$ python3 -q
>>> import numpy as np
>>> np.set_printoptions(precision=1, suppress=True, linewidth=160, sign=" ")
>>> A = np.loadtxt("case5.csv", delimiter=",")
>>> print(A)
[[ 1.  0.  0.  0.  0.  0.  0.  0.  0.  0.  0.]
 [ 3.  1.  0.  0.  0.  0.  0.  0.  0.  0.  0.]
 [ 1. -3.  1.  0.  0.  0.  0.  0.  0.  0.  0.]
 [ 3. -3. -1.  1.  0.  0.  0.  0.  0.  0.  0.]
 [-2. -1. -2. -3.  1.  0.  0.  0.  0.  0.  0.]
 [-1.  1. -2. -1.  2.  1.  0.  0.  0.  0.  0.]
 [ 2.  0.  1.  2.  0. -3.  1.  0.  0.  0.  0.]
 [-1.  2.  3.  2.  0.  2.  2.  1.  0.  0.  0.]
 [ 0. -2. -3.  3. -2. -2.  0.  1.  1.  0.  0.]
 [ 2. -3.  1. -1.  1.  1.  0. -3. -2.  1.  0.]
 [ 2. -2. -1. -2. -1. -2. -3.  1.  0. -1.  1.]]
>>> print(np.prod(np.diag(A)), np.round(np.linalg.det(A), 1))
1.0 1.0
>>> print(np.sort(np.linalg.eigvals(A)))
[ 1.  1.  1.  1.  1.  1.  1.  1.  1.  1.  1.]
>>> print(A @ A)
[[  1.   0.   0.   0.   0.   0.   0.   0.   0.   0.   0.]
 [  6.   1.   0.   0.   0.   0.   0.   0.   0.   0.   0.]
 [ -7.  -6.   1.   0.   0.   0.   0.   0.   0.   0.   0.]
 [ -4.  -3.  -2.   1.   0.   0.   0.   0.   0.   0.   0.]
 [-18.  13.  -1.  -6.   1.   0.   0.   0.   0.   0.   0.]
 [ -8.   9.  -7.  -8.   4.   1.   0.   0.   0.   0.   0.]
 [ 14. -12.   6.   7.  -6.  -6.   1.   0.   0.   0.   0.]
 [ 15.  -9.   2.   6.   4.  -2.   4.   1.   0.   0.   0.]
 [  5.  -2.   2.  16.  -8.  -2.   2.   2.   1.   0.   0.]
 [ -7.  -8.  -4. -18.   8.   0.  -6.  -8.  -4.   1.   0.]
 [-14.   9.   5.  -2.  -7.   6.  -4.   5.   2.  -2.   1.]]
>>> print([round(float(x), 1) for x in np.linalg.svd(A, compute_uv=False)[:3]])
[8.6, 7.1, 6.6]
>>> print(np.linalg.matrix_rank(A, rtol=0.1))
8
>>> print(round(np.linalg.norm(A, 2) / np.linalg.norm(A), 1))
0.6
>>> print(np.argsort(-np.linalg.norm(A, axis=0).round(6), kind="stable")[:3])
[ 1  0  3]
>>> left, sig, VT = np.linalg.svd(A, full_matrices=False)
>>> print(left.shape, sig.shape, VT.shape)
(11, 11) (11,) (11, 11)
>>> print(np.round(left.T @ A @ VT.T, 1) + 0)
[[ 8.6  0.   0.   0.   0.   0.   0.   0.   0.   0.   0. ]
 [ 0.   7.1  0.   0.   0.   0.   0.   0.   0.   0.   0. ]
 [ 0.   0.   6.6  0.   0.   0.   0.   0.   0.   0.   0. ]
 [ 0.   0.   0.   4.4  0.   0.   0.   0.   0.   0.   0. ]
 [ 0.   0.   0.   0.   3.4  0.   0.   0.   0.   0.   0. ]
 [ 0.   0.   0.   0.   0.   2.8  0.   0.   0.   0.   0. ]
 [ 0.   0.   0.   0.   0.   0.   2.   0.   0.   0.   0. ]
 [ 0.   0.   0.   0.   0.   0.   0.   1.1  0.   0.   0. ]
 [ 0.   0.   0.   0.   0.   0.   0.   0.   0.6  0.   0. ]
 [ 0.   0.   0.   0.   0.   0.   0.   0.   0.   0.1  0. ]
 [ 0.   0.   0.   0.   0.   0.   0.   0.   0.   0.   0. ]]
>>> print(np.round(left.T @ left, 1) + 0)
[[ 1.  0.  0.  0.  0.  0.  0.  0.  0.  0.  0.]
 [ 0.  1.  0.  0.  0.  0.  0.  0.  0.  0.  0.]
 [ 0.  0.  1.  0.  0.  0.  0.  0.  0.  0.  0.]
 [ 0.  0.  0.  1.  0.  0.  0.  0.  0.  0.  0.]
 [ 0.  0.  0.  0.  1.  0.  0.  0.  0.  0.  0.]
 [ 0.  0.  0.  0.  0.  1.  0.  0.  0.  0.  0.]
 [ 0.  0.  0.  0.  0.  0.  1.  0.  0.  0.  0.]
 [ 0.  0.  0.  0.  0.  0.  0.  1.  0.  0.  0.]
 [ 0.  0.  0.  0.  0.  0.  0.  0.  1.  0.  0.]
 [ 0.  0.  0.  0.  0.  0.  0.  0.  0.  1.  0.]
 [ 0.  0.  0.  0.  0.  0.  0.  0.  0.  0.  1.]]
>>> print(np.abs(left[:, 0]).round(6).argmax())
10
>>> print(np.allclose(left * sig @ VT, A))
True
>>> print(np.round(VT @ VT.T, 1) + 0)
[[ 1.  0.  0.  0.  0.  0.  0.  0.  0.  0.  0.]
 [ 0.  1.  0.  0.  0.  0.  0.  0.  0.  0.  0.]
 [ 0.  0.  1.  0.  0.  0.  0.  0.  0.  0.  0.]
 [ 0.  0.  0.  1.  0.  0.  0.  0.  0.  0.  0.]
 [ 0.  0.  0.  0.  1.  0.  0.  0.  0.  0.  0.]
 [ 0.  0.  0.  0.  0.  1.  0.  0.  0.  0.  0.]
 [ 0.  0.  0.  0.  0.  0.  1.  0.  0.  0.  0.]
 [ 0.  0.  0.  0.  0.  0.  0.  1.  0.  0.  0.]
 [ 0.  0.  0.  0.  0.  0.  0.  0.  1.  0.  0.]
 [ 0.  0.  0.  0.  0.  0.  0.  0.  0.  1.  0.]
 [ 0.  0.  0.  0.  0.  0.  0.  0.  0.  0.  1.]]
>>> print(np.cumsum(sig ** 2) / np.sum(sig ** 2))
[ 0.3  0.6  0.8  0.9  0.9  1.   1.   1.   1.   1.   1. ]
>>> print((sig > 1e-8).sum())
11
>>> print(np.round(np.abs(VT[0]), 1) + 0)
[ 0.5  0.7  0.3  0.   0.1  0.3  0.3  0.1  0.   0.   0.1]
